In [1]: import numpy as np

In [2]: np.set_printoptions(suppress=True, linewidth=140)

In [3]: mat = np.loadtxt("mat.csv", delimiter=",")

In [4]: print(mat)
[[ -3.   1.  -9.  -9.]
 [ -3.   7.   5.  -8.]
 [  5.  -4.   0.  -1.]
 [  7.  -5.  -4.   5.]
 [  2.   6.   9.  -4.]
 [ -7.  -4.   3.  -8.]
 [-18.  36.  16. -49.]]

In [5]: print(mat.reshape(2, -1))
[[ -3.   1.  -9.  -9.  -3.   7.   5.  -8.   5.  -4.   0.  -1.   7.  -5.]
 [ -4.   5.   2.   6.   9.  -4.  -7.  -4.   3.  -8. -18.  36.  16. -49.]]

In [6]: print(mat.ravel(order="F"))
[ -3.  -3.   5.   7.   2.  -7. -18.   1.   7.  -4.  -5.   6.  -4.  36.  -9.   5.   0.  -4.   9.   3.  16.  -9.  -8.  -1.   5.  -4.  -8.
 -49.]

In [7]: t3 = mat.reshape(7, 2, -1)

In [8]: print(t3.transpose(1, 0, 2))
[[[ -3.   1.]
  [ -3.   7.]
  [  5.  -4.]
  [  7.  -5.]
  [  2.   6.]
  [ -7.  -4.]
  [-18.  36.]]

 [[ -9.  -9.]
  [  5.  -8.]
  [  0.  -1.]
  [ -4.   5.]
  [  9.  -4.]
  [  3.  -8.]
  [ 16. -49.]]]

In [9]: F = np.load("test7.npy")

In [10]: print(F)
[[-2  2  6 -1  1  1  4  2  2 -2  0 -3  5]
 [ 2 -4 -3  3  0  0  4  3  5 -1 -4  6 -1]
 [ 6 -3 -2  0  0  2  1 -4 -6  4  0  3  4]
 [-1  3  0  2  0 -5 -3 -1  1  0  2  0 -1]
 [ 1  0  0  0 -6  1 -6  0  0 -2 -2  6 -5]
 [ 1  0  2 -5  1 -2  0 -3  3  4 -5  0 -6]
 [ 4  4  1 -3 -6  0  0 -2 -1 -2 -2 -3 -1]
 [ 2  3 -4 -1  0 -3 -2 -4 -3 -2  2 -2  0]
 [ 2  5 -6  1  0  3 -1 -3 -6 -1 -1  1  4]
 [-2 -1  4  0 -2  4 -2 -2 -1 -4 -1 -1 -6]
 [ 0 -4  0  2 -2 -5 -2  2 -1 -1  2 -1  3]
 [-3  6  3  0  6  0 -3 -2  1 -1 -1  4  3]
 [ 5 -1  4 -1 -5 -6 -1  0  4 -6  3  3 -2]]

In [11]: vals, evecs = np.linalg.eigh(F)

In [12]: print(np.round(np.linalg.eigvalsh(F + -3 * np.eye(13)), 1))
[-21.7 -19.6 -18.  -13.8  -8.6  -6.5  -3.6  -3.3  -0.3   5.2   7.2   9.2  11. ]

In [13]: print(vals.round(1))
[-18.7 -16.6 -15.  -10.8  -5.6  -3.5  -0.6  -0.3   2.7   8.2  10.2  12.2  14. ]

In [14]: print(np.round(np.linalg.svd(F, compute_uv=False), 1))
[18.7 16.6 15.  14.  12.2 10.8 10.2  8.2  5.6  3.5  2.7  0.6  0.3]

In [15]: print(np.unique(vals.round(6) + 0, return_counts=True)[1])
[1 1 1 1 1 1 1 1 1 1 1 1 1]
